$ ipython --no-banner

In [1]: import numpy as np

In [2]: np.set_printoptions(precision=2, suppress=True, linewidth=200)

In [3]: def rnd(a):
   ...:     return np.round(a, 2) + 0
   ...: 

In [4]: E = np.load("layer13.npy")

In [5]: print(E)
[[-1.  0.  0.]
 [ 0.  1.  0.]
 [ 0.  0. -1.]]

In [6]: # symmetric, so the eigenvalues are real

In [7]: x = np.array([5, 5, 0])

In [8]: print(rnd(np.sort(np.abs(np.degrees(np.angle(np.linalg.eigvals(E)))))))
[  0. 180. 180.]

In [9]: print(rnd(np.linalg.det(E)))
1.0

In [10]: [p for p in range(1, 25) if np.allclose(np.linalg.matrix_power(E, p), np.eye(3))]
Out[10]: [2, 4, 6, 8, 10, 12, 14, 16, 18, 20, 22, 24]

In [11]: print((E != 0).astype(int))
[[1 0 0]
 [0 1 0]
 [0 0 1]]

In [12]: E @ E
Out[12]: 
array([[1., 0., 0.],
       [0., 1., 0.],
       [0., 0., 1.]])

In [13]: Q, vecs = np.linalg.qr(E[:, :2])[0], np.linalg.qr(E[:, 2:])[0]

In [14]: s = np.linalg.svd(Q.T @ vecs, compute_uv=False)

In [15]: rnd(np.linalg.norm(Q @ Q.T - vecs @ vecs.T, 2))
Out[15]: np.float64(1.0)

In [16]: np.degrees(np.arccos(s.clip(0, 1)))
Out[16]: array([90.])

In [17]: print((s > 0.9).sum())
0

In [18]: m1 = np.loadtxt("test2.csv", delimiter=",")

In [19]: rnd(m1)
Out[19]: 
array([[ 0.77, -0.2 ,  0.05,  0.37],
       [-0.2 ,  0.18, -0.33,  0.01],
       [ 0.05, -0.33,  0.78, -0.25],
       [ 0.37,  0.01, -0.25,  0.27]])

In [20]: # rows and columns are dependent

In [21]: w, vecs = np.linalg.eigh(m1)

In [22]: rnd(vecs @ np.diag(w) @ vecs.T)
Out[22]: 
array([[ 0.77, -0.2 ,  0.05,  0.37],
       [-0.2 ,  0.18, -0.33,  0.01],
       [ 0.05, -0.33,  0.78, -0.25],
       [ 0.37,  0.01, -0.25,  0.27]])

In [23]: rnd(np.linalg.svd(m1, compute_uv=False))
Out[23]: array([1., 1., 0., 0.])

In [24]: np.unique(w.round(6) + 0, return_counts=True)[1]
Out[24]: array([2, 2])

In [25]: rnd(w)
Out[25]: array([0., 0., 1., 1.])

In [26]: rnd(w.sum()), rnd(np.trace(m1))
Out[26]: (np.float64(2.0), np.float64(2.0))

In [27]: r = np.linalg.matrix_rank(m1)

In [28]: r
Out[28]: np.int64(2)

In [29]: ns = np.linalg.svd(m1)[2][r:].T

In [30]: print([int(np.linalg.matrix_rank(np.delete(m1, i, axis=0))) for i in range(4)])
[2, 2, 2, 2]

In [31]: [int(np.linalg.matrix_rank(m1[:i])) for i in range(1, len(m1) + 1)]
Out[31]: [1, 2, 2, 2]

In [32]: [int(np.linalg.matrix_rank(m1[:, :j + 1])) for j in range(4)]
Out[32]: [1, 2, 2, 2]

In [33]: Uu, s, Vt = np.linalg.svd(m1)

In [34]: vecs = Vt[:(s > 1e-8).sum()]

In [35]: rng = np.random.default_rng(84665)

In [36]: x = m1[1] + -2 * m1[2] + rng.integers(2) * np.eye(4)[3]

In [37]: rnd(x)
Out[37]: array([-0.3 ,  0.83, -1.89,  1.5 ])

In [38]: np.linalg.matrix_rank(np.vstack([m1, x]))
Out[38]: np.int64(3)

In [39]: rnd(np.einsum("ii->", m1))
Out[39]: np.float64(2.0)

In [40]: rnd(np.einsum("ij,ji->", m1, m1))
Out[40]: np.float64(2.0)

In [41]: W0 = np.load("case16.npy")

In [42]: print(rnd(W0))
[[ 0.15 -0.05 -0.35 -0.05]
 [-0.05  0.02  0.12  0.02]
 [-0.35  0.12  0.82  0.12]
 [-0.05  0.02  0.12  0.02]]

In [43]: w, vecs = np.linalg.eigh(W0)

In [44]: x = np.array([3, 8, 1, 9])

In [45]: print(np.abs(W0).sum(axis=1).max(), rnd(np.abs(w).max()))
1.4 1.0

In [46]: rnd(vecs * np.maximum(w, 0) @ vecs.T)
Out[46]: 
array([[ 0.15, -0.05, -0.35, -0.05],
       [-0.05,  0.02,  0.12,  0.02],
       [-0.35,  0.12,  0.82,  0.12],
       [-0.05,  0.02,  0.12,  0.02]])

In [47]: rnd(x @ W0 @ x / (x @ x)), rnd(w[0]), rnd(w[-1])
Out[47]: (np.float64(0.02), np.float64(0.0), np.float64(1.0))

In [48]: print(rnd(np.linalg.eigvalsh(W0[1:, 1:])))
[0.   0.   0.85]

In [49]: labels = rng.permutation(4)

In [50]: labels
Out[50]: array([0, 1, 2, 3])

In [51]: out = W0[labels][:, labels]

In [52]: np.trace(out)
Out[52]: np.float64(1.0)

In [53]: rnd(np.sort(np.abs(np.linalg.eigvals(out))))
Out[53]: array([0., 0., 0., 1.])

In [54]: rnd(np.linalg.norm(W0, 2) / np.linalg.norm(W0))
Out[54]: np.float64(1.0)

In [55]: [round(float(x), 2) for x in np.linalg.svd(W0, compute_uv=False)[:3]]
Out[55]: [1.0, 0.0, 0.0]

In [56]: np.argsort(-np.linalg.norm(W0, axis=0).round(6), kind="stable")[:3]
Out[56]: array([2, 0, 1])

In [57]: print(np.linalg.matrix_rank(W0, rtol=0.1))
1

In [58]: r = np.linalg.matrix_rank(W0)

In [59]: r
Out[59]: np.int64(1)

In [60]: ns = np.linalg.svd(W0)[2][r:].T

In [61]: np.linalg.matrix_rank(W0.T @ W0), np.linalg.matrix_rank(W0 @ W0.T)
Out[61]: (np.int64(1), np.int64(1))

In [62]: [int(np.linalg.matrix_rank(W0[:, :j + 1])) for j in range(4)]
Out[62]: [1, 1, 1, 1]

In [63]: mat = np.load("m.npy")

In [64]: rnd(mat)
Out[64]: 
array([[ 1.  ,  0.  ,  0.  ,  0.  ],
       [ 0.  ,  1.  ,  0.  ,  0.  ],
       [ 0.  ,  0.  ,  0.81, -0.59],
       [ 0.  ,  0.  ,  0.59,  0.81]])

In [65]: (np.linalg.matrix_power((mat != 0) + (mat.T != 0) + np.eye(4), 4) > 0).astype(int)
Out[65]: 
array([[1, 0, 0, 0],
       [0, 1, 0, 0],
       [0, 0, 1, 1],
       [0, 0, 1, 1]])

In [66]: np.flatnonzero(np.linalg.matrix_power((mat != 0) + (mat.T != 0) + np.eye(4), 4)[1])
Out[66]: array([1])

In [67]: rnd(np.sort(np.linalg.eigvals(mat).real))
Out[67]: array([0.81, 0.81, 1.  , 1.  ])
